$ python -q
>>> import numpy as np
>>> np.set_printoptions(precision=2, suppress=True, linewidth=140)
>>> J = np.load("out9.npy")
>>> print(J)
[[ 0.85 -0.24 -0.22 -0.14]
 [-0.24  0.61 -0.36 -0.23]
 [-0.22 -0.36  0.67 -0.21]
 [-0.14 -0.23 -0.21  0.86]]
>>> x = np.array([0, 1, -3, 2])
>>> round(float(np.trace(J)), 2)
3.0
>>> J @ x
array([ 0.14,  1.22, -2.79,  2.13])
>>> print(J @ J @ x)
[ 0.14  1.22 -2.79  2.13]
>>> np.round((x - J @ x) @ (J @ x), 2)
np.float64(0.0)
>>> print(np.linalg.eigvalsh(2 * J - np.eye(4)))
[-1.  1.  1.  1.]
>>> ev, vecs = np.linalg.eigh(J)
>>> np.round(np.linalg.svd(J, compute_uv=False), 2) + 0
array([1., 1., 1., 0.])
>>> print(np.round(vecs.T @ vecs, 2) + 0)
[[1. 0. 0. 0.]
 [0. 1. 0. 0.]
 [0. 0. 1. 0.]
 [0. 0. 0. 1.]]
>>> np.round(vecs.T @ J @ vecs, 2) + 0
array([[0., 0., 0., 0.],
       [0., 1., 0., 0.],
       [0., 0., 1., 0.],
       [0., 0., 0., 1.]])
>>> round(np.linalg.det(J.T), 2)
np.float64(-0.0)
>>> hat = np.triu(np.array([[4, -5, 2, 3], [-3, -3, -1, 2], [5, -3, -4, 3], [3, 2, -2, 3]]), 1) + np.eye(4)
>>> other = hat @ J @ np.linalg.inv(hat)
>>> np.round(np.poly(other), 2) + 0
array([ 1., -3.,  3., -1.,  0.])
>>> print(round(float(np.trace(other)), 2), round(np.trace(J), 2))
3.0 3.0
>>> np.round(hat @ J - J @ hat, 2) + 0
array([[ 0.33, -0.21,  0.55,  1.91],
       [-0.06, -1.31,  0.  ,  2.51],
       [-0.43, -1.79, -0.54,  1.96],
       [ 0.  , -0.71,  0.06,  1.52]])
>>> np.linalg.matrix_rank(other)
np.int64(3)
>>> m1 = np.loadtxt("w.csv", delimiter=",")
>>> m1
array([[-2.98, -2.  ,  1.5 ],
       [-1.99,  1.1 ,  1.  ],
       [-2.39,  0.2 ,  1.2 ],
       [ 1.6 , -0.6 , -0.8 ],
       [ 0.4 , -1.3 , -0.2 ],
       [ 2.59, -0.8 , -1.3 ],
       [-0.18,  0.  ,  0.1 ],
       [-0.79,  0.3 ,  0.4 ],
       [ 1.4 , -0.4 , -0.7 ],
       [ 0.84,  0.  , -0.4 ],
       [-1.59,  0.1 ,  0.8 ],
       [-2.2 ,  0.2 ,  1.1 ],
       [-2.  ,  1.1 ,  1.  ]])
>>> u = np.array([0, 3])
>>> np.cross(m1[0, :3], m1[5, :3])
array([3.8 , 0.01, 7.56])
>>> Ac = (m1 - m1.mean(axis=0)) / m1.std(axis=0)
>>> Ac.std(axis=0)
array([1., 1., 1.])
>>> np.argwhere(np.abs(Ac) > 2)
array([[0, 1]])
>>> b = np.linalg.lstsq(np.delete(Ac, 2, axis=1), Ac[:, 2])[0]
>>> b.round(2) + 0
array([-1.,  0.])
>>> F = np.diag(np.array([2, 2, 2, 2])) + -2 * np.eye(4, k=1) + -2 * np.eye(4, k=-1)
>>> print(F)
[[ 2. -2.  0.  0.]
 [-2.  2. -2.  0.]
 [ 0. -2.  2. -2.]
 [ 0.  0. -2.  2.]]
>>> # symmetric, so the eigenvalues are real
>>> u = np.array([1, -3, -6, -5])
>>> other = F + np.outer(u, np.eye(4)[2])
>>> np.linalg.matrix_rank(np.linalg.inv(other) - np.linalg.inv(F), tol=1e-8)
np.int64(1)
>>> np.linalg.matrix_rank(other - F)
np.int64(1)
>>> other = np.array([[-3, -5, 3], [-4, -6, -5]])
>>> Z = np.kron(other, F)
>>> np.linalg.matrix_rank(Z)
np.int64(8)
>>> ev, vecs = np.linalg.eig(F)
>>> np.sort(np.linalg.eigvals(F @ F))
array([ 0.58,  1.53, 10.47, 27.42])
>>> np.sort(np.linalg.eigvals(np.linalg.inv(F)))
array([-0.81,  0.19,  0.31,  1.31])
>>> np.round(F @ vecs[:, 0] - ev[0] * vecs[:, 0], 2) + 0
array([0., 0., 0., 0.])
>>> ev, vecs = np.linalg.eigh(F)
>>> np.linalg.eigvalsh(F + -2 * np.eye(4))
array([-3.24, -1.24,  1.24,  3.24])
>>> print(np.abs(vecs[:, -1]).round(6).argmax())
1
>>> print(np.round(vecs.T @ F @ vecs, 2) + 0)
[[-1.24  0.    0.    0.  ]
 [ 0.    0.76  0.    0.  ]
 [ 0.    0.    3.24  0.  ]
 [ 0.    0.    0.    5.24]]
>>> np.unique(ev.round(6) + 0, return_counts=True)[1]
array([1, 1, 1, 1])
>>> np.abs(vecs[:, -1])
array([0.37, 0.6 , 0.6 , 0.37])
>>> ev
array([-1.24,  0.76,  3.24,  5.24])
>>> round(float(ev.sum()), 2), np.trace(F)
(8.0, np.float64(8.0))
>>> np.round(vecs.T @ vecs, 2) + 0
array([[1., 0., 0., 0.],
       [0., 1., 0., 0.],
       [0., 0., 1., 0.],
       [0., 0., 0., 1.]])
>>> (ev > 1e-8).sum(), (ev < -1e-8).sum()
(np.int64(3), np.int64(1))
>>> M = np.loadtxt("dump.csv", delimiter=",")
>>> M
array([[8., 4., 0.],
       [4., 3., 4.],
       [0., 4., 2.]])
>>> # symmetric, so the eigenvalues are real
>>> x = np.array([-1, 3, -3])
>>> h = np.maximum(M @ x, 0)
>>> np.maximum(M @ (3 * x), 0)
array([12.,  0., 18.])
>>> np.maximum(M @ x, 0) - np.maximum(-M @ x, 0)
array([ 4., -7.,  6.])
>>> np.tanh(M @ x)
array([ 1., -1.,  1.])
>>> np.flatnonzero(h > 1e-9)
array([0, 2])
>>> x = np.array([-3, 3, 9])
>>> M @ x
array([-12.,  33.,  30.])
>>> M @ np.ones(3)
array([12., 11.,  6.])
>>> print(np.linalg.norm(M @ x) <= np.linalg.norm(M, 2) * np.linalg.norm(x) + 1e-9)
True
>>> feats = np.loadtxt("a.csv", delimiter=",")
>>> feats
array([[-0.55, -0.72,  0.08,  0.41],
       [ 0.24, -0.43,  0.65, -0.58],
       [ 0.16, -0.45, -0.76, -0.45],
       [ 0.79, -0.29,  0.01,  0.55]])
>>> x = np.array([2, -1, 2, -3])
>>> [p for p in range(1, 25) if np.allclose(np.linalg.matrix_power(feats, p), np.eye(4))]
[]
>>> feats.T @ (feats @ x)
array([ 2., -1.,  2., -3.])
>>> np.linalg.inv(feats)
array([[-0.55,  0.24,  0.16,  0.79],
       [-0.72, -0.43, -0.45, -0.29],
       [ 0.08,  0.65, -0.76,  0.01],
       [ 0.41, -0.58, -0.45,  0.55]])
>>> np.abs(np.linalg.eigvals(feats))
array([1., 1., 1., 1.])
>>> print(np.sort(np.abs(np.degrees(np.angle(np.linalg.eigvals(feats))))))
[  0.  126.5 126.5 180. ]
>>> print(4 - np.linalg.matrix_rank(feats - np.eye(4), tol=1e-8))
1
>>> Q, Rm = np.linalg.qr(feats)
>>> Rm.round(2) + 0
array([[1., 0., 0., 0.],
       [0., 1., 0., 0.],
       [0., 0., 1., 0.],
       [0., 0., 0., 1.]])
>>> print(Q.shape, Rm.shape)
(4, 4) (4, 4)
>>> np.round(Q.T @ Q, 2) + 0
array([[1., 0., 0., 0.],
       [0., 1., 0., 0.],
       [0., 0., 1., 0.],
       [0., 0., 0., 1.]])
>>> abs(Rm[0, 0]), round(float(np.linalg.norm(feats[:, 0])), 2)
(np.float64(1.0), 1.0)
>>> Q
array([[-0.55, -0.72,  0.08,  0.41],
       [ 0.24, -0.43,  0.65, -0.58],
       [ 0.16, -0.45, -0.76, -0.45],
       [ 0.79, -0.29,  0.01,  0.55]])
>>> Q @ Rm
array([[-0.55, -0.72,  0.08,  0.41],
       [ 0.24, -0.43,  0.65, -0.58],
       [ 0.16, -0.45, -0.76, -0.45],
       [ 0.79, -0.29,  0.01,  0.55]])
>>> np.allclose(Rm.T @ Rm, feats.T @ feats)
True
>>> round(np.trace(Q @ Q.T), 2)
np.float64(4.0)
